In [1]: import numpy as np

In [2]: import numpy.linalg as la

In [3]: np.set_printoptions(suppress=True, linewidth=200)

In [4]: M = np.array([[3, 0, 2, 3, 3, -1, 2, -1],
   ...:     [-1, 3, 0, 2, 3, 3, -1, 2],
   ...:     [2, -1, 3, 0, 2, 3, 3, -1],
   ...:     [-1, 2, -1, 3, 0, 2, 3, 3],
   ...:     [3, -1, 2, -1, 3, 0, 2, 3],
   ...:     [3, 3, -1, 2, -1, 3, 0, 2],
   ...:     [2, 3, 3, -1, 2, -1, 3, 0],
   ...:     [0, 2, 3, 3, -1, 2, -1, 3]])

In [5]: r0 = np.array([2, -5, -7, 8, -2, -6, 6, 1])

In [6]: out = M + np.outer(r0, np.eye(8)[7])

In [7]: la.matrix_rank(la.inv(out) - la.inv(M), tol=1e-8)
Out[7]: np.int64(1)

In [8]: X = np.load("block15.npy")

In [9]: X.round(3)
Out[9]: 
array([[ 0.56 , -1.748,  2.373],
       [ 2.572,  0.501, -1.46 ],
       [-2.473, -0.607,  1.586],
       [ 2.587,  0.483, -1.44 ],
       [ 1.32 ,  1.349, -2.332],
       [ 1.633, -1.64 ,  1.909],
       [ 2.344, -1.354,  1.292],
       [-0.556,  1.748, -2.374],
       [ 2.503,  0.576, -1.55 ],
       [-2.928,  0.645, -0.098],
       [ 0.402,  1.635, -2.483],
       [-2.643,  1.122, -0.871],
       [ 2.03 ,  0.97 , -1.985],
       [ 2.931, -0.15 , -0.62 ],
       [ 0.547,  1.602, -2.477],
       [ 1.613,  1.214, -2.22 ],
       [ 2.916, -0.686,  0.161],
       [ 2.12 ,  0.906, -1.919],
       [-2.851,  0.841, -0.403],
       [ 1.631,  1.205, -2.211],
       [ 0.605, -1.749,  2.361],
       [-1.194,  1.719, -2.149],
       [ 1.95 ,  1.022, -2.038],
       [ 2.811, -0.912,  0.518]])

In [10]: Uu, sigma, vt = la.svd(X, full_matrices=False)

In [11]: np.round(Uu.T @ X @ vt.T, 3) + 0
Out[11]: 
array([[11.173,  0.   ,  0.   ],
       [ 0.   ,  9.548,  0.   ],
       [ 0.   ,  0.   ,  0.   ]])

In [12]: np.abs(Uu[:, 0]).round(6).argmax()
Out[12]: np.int64(12)

In [13]: np.round(vt @ vt.T, 3) + 0
Out[13]: 
array([[1., 0., 0.],
       [0., 1., 0.],
       [0., 0., 1.]])

In [14]: np.round(np.sqrt((sigma ** 2).sum()), 3), np.round(la.norm(X), 3)
Out[14]: (np.float64(14.697), np.float64(14.697))

In [15]: sigma.round(3) + 0
Out[15]: array([11.173,  9.548,  0.   ])

In [16]: (sigma > 1e-8).sum()
Out[16]: np.int64(2)

In [17]: np.round(Uu.T @ Uu, 3) + 0
Out[17]: 
array([[1., 0., 0.],
       [0., 1., 0.],
       [0., 0., 1.]])

In [18]: K = np.loadtxt("m.csv", delimiter=",")

In [19]: K
Out[19]: 
array([[ 3.,  0.,  0.,  1.],
       [ 0.,  0.,  0.,  2.],
       [ 3.,  0.,  0.,  8.],
       [ 0.,  0.,  9., 14.],
       [ 0.,  0., 18., 14.],
       [ 1.,  9.,  0.,  0.],
       [ 1.,  0.,  3., 11.],
       [ 3.,  0.,  0.,  1.],
       [ 7.,  0.,  0.,  2.],
       [ 1.,  6.,  0.,  0.],
       [ 2.,  0.,  0.,  6.],
       [ 0., 12.,  4.,  0.],
       [ 0.,  0.,  0.,  0.],
       [ 0.,  0.,  0.,  0.],
       [ 0.,  3., 12., 11.],
       [ 1.,  9.,  0.,  0.],
       [ 0.,  0.,  0.,  9.],
       [ 0.,  3.,  9.,  8.],
       [ 7.,  0.,  0.,  2.],
       [ 0.,  0.,  0.,  0.],
       [ 1., 18.,  0.,  0.],
       [ 5.,  0.,  0.,  0.],
       [ 0.,  0.,  0.,  9.],
       [ 7.,  0.,  0.,  2.],
       [ 2.,  3.,  0.,  0.],
       [ 0.,  0.,  0.,  0.],
       [ 1., 12.,  5.,  0.],
       [ 6.,  0.,  0.,  0.],
       [ 0.,  3.,  4.,  7.],
       [ 0.,  0.,  0.,  0.],
       [ 9.,  0.,  3.,  0.]])

In [20]: vec = np.array([3, 2, 2, 0])

In [21]: rhs = K @ vec

In [22]: rhs
Out[22]: array([ 9.,  0.,  9., 18., 36., 21.,  9.,  9., 21., 15.,  6., 32.,  0.,  0., 30., 21.,  0., 24., 21.,  0., 39., 15.,  0., 21., 12.,  0., 37., 18., 14.,  0., 33.])

In [23]: np.round(la.solve(K.T @ K, K.T @ rhs), 3) + 0
Out[23]: array([3., 2., 2., 0.])

In [24]: rng = np.random.default_rng(3385)

In [25]: rhs = rhs + 0.3 * rng.normal(size=31)

In [26]: rhs.round(3)
Out[26]: 
array([ 9.604, -0.194,  9.016, 18.128, 36.338, 20.531,  8.694,  9.035, 21.29 , 14.755,  5.855, 31.865,  0.463, -0.106, 30.239, 20.831,  0.225, 24.403, 20.87 ,  0.211, 39.592, 15.018,  0.339, 21.094,
       12.228,  0.699, 37.286, 18.309, 14.458, -0.364, 32.678])

In [27]: coef, *_ = la.lstsq(K, rhs)

In [28]: coef.round()
Out[28]: array([3., 2., 2., 0.])

In [29]: [round(float(la.norm(la.solve(K.T @ K + lam * np.eye(4), K.T @ rhs))), 2) for lam in (0, 1, 10, 100)]
Out[29]: [4.13, 4.12, 4.03, 3.37]

In [30]: cen = K - K.mean(axis=0)

In [31]: Uu, sigma, vt = la.svd(cen, full_matrices=False)

In [32]: sigma.round(3)
Out[32]: array([32.909, 26.043, 13.941, 11.221])

In [33]: np.round(np.abs(vt[-1]), 3)
Out[33]: array([0.62 , 0.329, 0.421, 0.575])

In [34]: np.abs(Uu[:, 0]).argmax()
Out[34]: np.int64(4)

In [35]: np.searchsorted(np.cumsum(sigma ** 2) / (sigma ** 2).sum(), 0.9) + 1
Out[35]: np.int64(3)

In [36]: np.round(vt[0] * np.sign(vt[0, np.abs(vt[0]).argmax()]), 3)
Out[36]: array([-0.131, -0.279,  0.598,  0.739])

In [37]: gram = np.cov(K, rowvar=False)

In [38]: gram.round(3)
Out[38]: 
array([[ 7.129, -3.032, -3.156, -3.737],
       [-3.032, 21.658,  0.481, -6.374],
       [-3.156,  0.481, 18.673, 13.725],
       [-3.737, -6.374, 13.725, 21.923]])

In [39]: np.round(np.polyfit(K[:, 3], K[:, 1], 1), 3)
Out[39]: array([-0.291,  3.52 ])

In [40]: gram.shape
Out[40]: (4, 4)

In [41]: np.round(la.eigvalsh(gram)[::-1], 3)
Out[41]: array([36.099, 22.609,  6.478,  4.197])

In [42]: np.round(np.corrcoef(K.T), 3)
Out[42]: 
array([[ 1.   , -0.244, -0.274, -0.299],
       [-0.244,  1.   ,  0.024, -0.293],
       [-0.274,  0.024,  1.   ,  0.678],
       [-0.299, -0.293,  0.678,  1.   ]])

In [43]: np.median(K, axis=0)
Out[43]: array([1., 0., 0., 1.])

In [44]: evals, V = la.eigh(gram)

In [45]: np.round(V @ np.diag(evals) @ V.T, 3)
Out[45]: 
array([[ 7.129, -3.032, -3.156, -3.737],
       [-3.032, 21.658,  0.481, -6.374],
       [-3.156,  0.481, 18.673, 13.725],
       [-3.737, -6.374, 13.725, 21.923]])

In [46]: np.round(np.abs(V[:, -1]), 3)
Out[46]: array([0.131, 0.279, 0.598, 0.739])

In [47]: np.abs(V[:, -1]).round(6).argmax()
Out[47]: np.int64(3)

In [48]: vec = np.array([2, 2, 1, 2])

In [49]: h1 = np.maximum(K @ vec, 0)

In [50]: np.maximum(K @ (3 * vec), 0)
Out[50]: array([ 24.,  12.,  66., 111., 138.,  60.,  81.,  24.,  54.,  42.,  48.,  84.,   0.,   0., 120.,  60.,  54.,  93.,  54.,   0., 114.,  30.,  54.,  54.,  30.,   0.,  93.,  36.,  72.,   0.,  63.])

In [51]: np.flatnonzero(h1 > 1e-9)
Out[51]: array([ 0,  1,  2,  3,  4,  5,  6,  7,  8,  9, 10, 11, 14, 15, 16, 17, 18, 20, 21, 22, 23, 24, 26, 27, 28, 30])

In [52]: data = np.loadtxt("arr.csv", delimiter=",")

In [53]: data
Out[53]: 
array([[ 2.1,  1. ,  0. ],
       [ 2. ,  2.1, -1. ],
       [ 2. ,  1. ,  0.1]])

In [54]: vec = np.array([0, 0, 0])

In [55]: rhs = data @ vec

In [56]: rhs
Out[56]: array([0., 0., 0.])

In [57]: np.round(la.solve(data, rhs + data[:, 0]), 3) + 0
Out[57]: array([1., 0., 0.])

In [58]: np.round(la.solve(data, 5 * rhs), 3)
Out[58]: array([0., 0., 0.])

In [59]: vec = np.array([0, -2, 1])

In [60]: rhs = data @ vec

In [61]: coef, lr = np.zeros(3), 1 / la.norm(data, 2) ** 2

In [62]: for i in range(250):
    ...:     coef -= lr * data.T @ (data @ coef - rhs)
    ...:     if i % 50 == 0: print(i, round(la.norm(data @ coef - rhs), 3))
    ...: 
0 1.766
50 0.076
100 0.042
150 0.041
200 0.041

In [63]: coef.round(3)
Out[63]: array([-0.185, -1.64 ,  1.385])
